% ipython --no-banner

In [1]: import numpy as np

In [2]: import numpy.linalg as la

In [3]: np.set_printoptions(precision=2, suppress=True, linewidth=100, legacy="1.25")

In [4]: data = np.array([[3, 4, 4, 1, 4],
   ...:     [4, 3, 4, 4, 1],
   ...:     [1, 4, 3, 4, 4],
   ...:     [4, 1, 4, 3, 4],
   ...:     [4, 4, 1, 4, 3]])

In [5]: print(data)
[[3 4 4 1 4]
 [4 3 4 4 1]
 [1 4 3 4 4]
 [4 1 4 3 4]
 [4 4 1 4 3]]

In [6]: print(round(la.det(data), 2))
976.0

In [7]: print(data @ data)
[[49 57 48 54 48]
 [48 49 57 48 54]
 [54 48 49 57 48]
 [48 54 48 49 57]
 [57 48 54 48 49]]

In [8]: print(la.matrix_power(data, 4))
[[13057 13110 13137 13068 13164]
 [13164 13057 13110 13137 13068]
 [13068 13164 13057 13110 13137]
 [13137 13068 13164 13057 13110]
 [13110 13137 13068 13164 13057]]

In [9]: print(round(np.abs(la.eigvals(data)).max(), 2))
16.0

In [10]: print(np.allclose(data, data.T))
False

In [11]: x = np.array([0, 2, 2, 0, 0])

In [12]: y = data @ x

In [13]: beta, lr = np.zeros(5), 1 / la.norm(data, 2) ** 2

In [14]: for i in range(150):
    ...:     beta -= lr * data.T @ (data @ beta - y)
    ...:     if i % 50 == 0: print(i, round(la.norm(data @ beta - y), 2))
    ...: 
0 5.22
50 1.67
100 0.6

In [15]: print(beta)
[0.02 1.95 1.95 0.02 0.06]

In [16]: print(np.round(la.cond(data), 2))
7.05

In [17]: other = la.inv(data)

In [18]: print(la.inv(other))
[[3. 4. 4. 1. 4.]
 [4. 3. 4. 4. 1.]
 [1. 4. 3. 4. 4.]
 [4. 1. 4. 3. 4.]
 [4. 4. 1. 4. 3.]]

In [19]: print(np.allclose(other, data.T))
False

In [20]: print(other)
[[ 0.06  0.03 -0.27  0.07  0.17]
 [ 0.17  0.06  0.03 -0.27  0.07]
 [ 0.07  0.17  0.06  0.03 -0.27]
 [-0.27  0.07  0.17  0.06  0.03]
 [ 0.03 -0.27  0.07  0.17  0.06]]

In [21]: print(la.det(data) * other)
[[  57.   25. -263.   73.  169.]
 [ 169.   57.   25. -263.   73.]
 [  73.  169.   57.   25. -263.]
 [-263.   73.  169.   57.   25.]
 [  25. -263.   73.  169.   57.]]

In [22]: print((np.abs(other) > 1e-9).astype(int))
[[1 1 1 1 1]
 [1 1 1 1 1]
 [1 1 1 1 1]
 [1 1 1 1 1]
 [1 1 1 1 1]]

In [23]: other = data / la.norm(data, axis=1, keepdims=True)

In [24]: gram = other @ other.T

In [25]: print(np.argwhere(np.triu(np.abs(gram) > 0.95, 1)))
[]

In [26]: rng = np.random.default_rng(89)

In [27]: z = rng.permutation(5)

In [28]: other = data[:, z] * rng.choice([-1, 1], 5)

In [29]: print(other)
[[-1  3 -4 -4  4]
 [-4  4 -1 -3  4]
 [-4  1 -4 -4  3]
 [-3  4 -4 -1  4]
 [-4  4 -3 -4  1]]

In [30]: U, _, vt = la.svd(data.T @ other)

In [31]: print(z)
[3 0 4 1 2]

In [32]: arr = np.load("run17.npy")

In [33]: print(arr)
[[-1.72 -2.6  -2.64]
 [ 1.75 -4.96 -2.25]
 [-1.62 -0.54 -3.68]
 [ 3.34  1.98  0.37]
 [-3.28 -1.77 -0.57]
 [ 3.45 -2.19  1.96]
 [-1.08 -1.15  4.83]
 [-2.55 -3.78  4.28]
 [-0.86 -0.36 -6.36]
 [ 4.76 -3.4   2.87]
 [-0.1  -1.33 -1.44]
 [ 2.83 -6.18  0.83]
 [-2.65 -1.97 -1.09]
 [ 2.94  2.26 -5.25]
 [ 1.12  2.55  1.03]
 [ 2.84  2.33  2.54]
 [ 1.8  -4.77 -1.61]
 [ 3.35 -0.98  0.84]
 [-0.15  0.55  2.03]
 [ 1.62  1.46 -5.52]
 [-3.57 -1.42  2.2 ]
 [-0.68 -1.77 -0.59]
 [-0.41 -1.32 -1.32]
 [-1.25  1.7  -3.61]
 [-1.34  0.37 -4.08]
 [-3.8   1.1   1.31]
 [ 2.34  1.27 -2.01]
 [ 1.27  1.93 -0.89]
 [ 5.25  0.67  0.56]
 [ 1.48 -0.11 -0.28]
 [-2.66 -1.92 -1.04]]

In [34]: dist = la.norm(arr[:, None] - arr[None], axis=-1)

In [35]: print(la.matrix_rank(dist ** 2))
5

In [36]: print(np.unravel_index(dist.round(6).argmax(), dist.shape))
(7, 13)

In [37]: print(np.flatnonzero(dist[24] < dist.mean() / 2))
[ 2  8 23 24]

In [38]: C = arr[[24, 4]].astype(float)

In [39]: for _ in range(4):
    ...:     z = la.norm(arr[:, None] - C, axis=-1).argmin(axis=1)
    ...:     C = np.array([arr[z == j].mean(axis=0) for j in range(2)])
    ...: 

In [40]: print(z)
[1 1 0 0 1 1 1 1 0 1 1 1 1 0 0 0 1 1 1 0 1 1 1 0 0 1 0 0 0 0 1]

In [41]: print(np.bincount(z))
[13 18]

In [42]: z = arr[:, 0] > np.median(arr[:, 0])

In [43]: u = arr[z].mean(axis=0) - arr[~z].mean(axis=0)

In [44]: print(z.astype(int))
[0 1 0 1 0 1 0 0 0 1 0 1 0 1 1 1 1 1 0 1 0 0 0 0 0 0 1 1 1 1 0]

In [45]: print((((arr - arr.mean(axis=0)) @ u > 0) == z).mean())
1.0

In [46]: print(u)
[4.41 0.47 0.28]

In [47]: print(np.argsort(-np.abs(u).round(6), kind="stable"))
[0 1 2]

In [48]: def softmax(z):
    ...:     e = np.exp(z - z.max(axis=-1, keepdims=True))
    ...:     return e / e.sum(axis=-1, keepdims=True)
    ...: 

In [49]: print(softmax(arr).sum(axis=1))
[1. 1. 1. 1. 1. 1. 1. 1. 1. 1. 1. 1. 1. 1. 1. 1. 1. 1. 1. 1. 1. 1. 1. 1. 1. 1. 1. 1. 1. 1. 1.]

In [50]: att = arr @ arr.T / np.sqrt(3)

In [51]: print(softmax(att)[23] @ arr)
[-0.32  0.11 -6.06]

In [52]: Xs = arr - arr.mean(axis=0)

In [53]: U, sv, vt = la.svd(Xs, full_matrices=False)

In [54]: print(sv)
[15.77 14.11 11.66]

In [55]: print(np.abs(vt[-1]))
[0.31 0.86 0.4 ]

In [56]: print(round(float((sv ** 2).sum() ** 2 / (sv ** 4).sum()), 2))
2.84

In [57]: print(vt[0] * np.sign(vt[0, np.abs(vt[0]).argmax()]))
[ 0.12 -0.38  0.92]

In [58]: print(np.searchsorted(np.cumsum(sv ** 2) / (sv ** 2).sum(), 0.9) + 1)
3

In [59]: print((np.sign(U[:, 0]) == np.sign(U[0, 0])).astype(int))
[1 0 1 0 1 0 0 0 1 0 1 0 1 1 0 0 0 0 0 1 0 0 1 1 1 0 1 1 0 0 1]

In [60]: X = np.loadtxt("x.csv", delimiter=",")

In [61]: print(X)
[[ 5.  5.  5.  5.  5.  5.  5.]
 [ 5. 10. 10. 10. 10. 10. 10.]
 [ 5. 10. 15. 15. 15. 15. 15.]
 [ 5. 10. 15. 20. 20. 20. 20.]
 [ 5. 10. 15. 20. 25. 25. 25.]
 [ 5. 10. 15. 20. 25. 30. 30.]
 [ 5. 10. 15. 20. 25. 30. 35.]]

In [62]: # symmetric, so the eigenvalues are real

In [63]: L = la.cholesky(X)

In [64]: print(L @ L.T)
[[ 5.  5.  5.  5.  5.  5.  5.]
 [ 5. 10. 10. 10. 10. 10. 10.]
 [ 5. 10. 15. 15. 15. 15. 15.]
 [ 5. 10. 15. 20. 20. 20. 20.]
 [ 5. 10. 15. 20. 25. 25. 25.]
 [ 5. 10. 15. 20. 25. 30. 30.]
 [ 5. 10. 15. 20. 25. 30. 35.]]

In [65]: print(round(float(np.prod(np.diag(L)) ** 2), 2), round(la.det(X), 2))
78125.0 78125.0

In [66]: print(np.diag(L) ** 2)
[5. 5. 5. 5. 5. 5. 5.]

In [67]: print(L)
[[2.24 0.   0.   0.   0.   0.   0.  ]
 [2.24 2.24 0.   0.   0.   0.   0.  ]
 [2.24 2.24 2.24 0.   0.   0.   0.  ]
 [2.24 2.24 2.24 2.24 0.   0.   0.  ]
 [2.24 2.24 2.24 2.24 2.24 0.   0.  ]
 [2.24 2.24 2.24 2.24 2.24 2.24 0.  ]
 [2.24 2.24 2.24 2.24 2.24 2.24 2.24]]

In [68]: th = np.radians(121)

In [69]: R = np.eye(7)

In [70]: R[4, 4] = R[5, 5] = np.cos(th)

In [71]: R[4, 5], R[5, 4] = -np.sin(th), np.sin(th)

In [72]: print(R)
[[ 1.    0.    0.    0.    0.    0.    0.  ]
 [ 0.    1.    0.    0.    0.    0.    0.  ]
 [ 0.    0.    1.    0.    0.    0.    0.  ]
 [ 0.    0.    0.    1.    0.    0.    0.  ]
 [ 0.    0.    0.    0.   -0.52 -0.86  0.  ]
 [ 0.    0.    0.    0.    0.86 -0.52  0.  ]
 [ 0.    0.    0.    0.    0.    0.    1.  ]]

In [73]: other = X @ R.T

In [74]: print(np.round(la.det(R), 2), np.round(np.trace(R), 2))
1.0 3.97

In [75]: print(np.allclose(X @ X.T, other @ other.T))
True

In [76]: print(la.svd(X, compute_uv=False), la.svd(other, compute_uv=False))
[114.4   13.09   5.     2.79   1.91   1.5    1.31] [114.4   13.09   5.     2.79   1.91   1.5    1.31]

In [77]: print(np.abs(other - X).max(axis=0))
[ 0.    0.    0.    0.   63.59 24.02  0.  ]
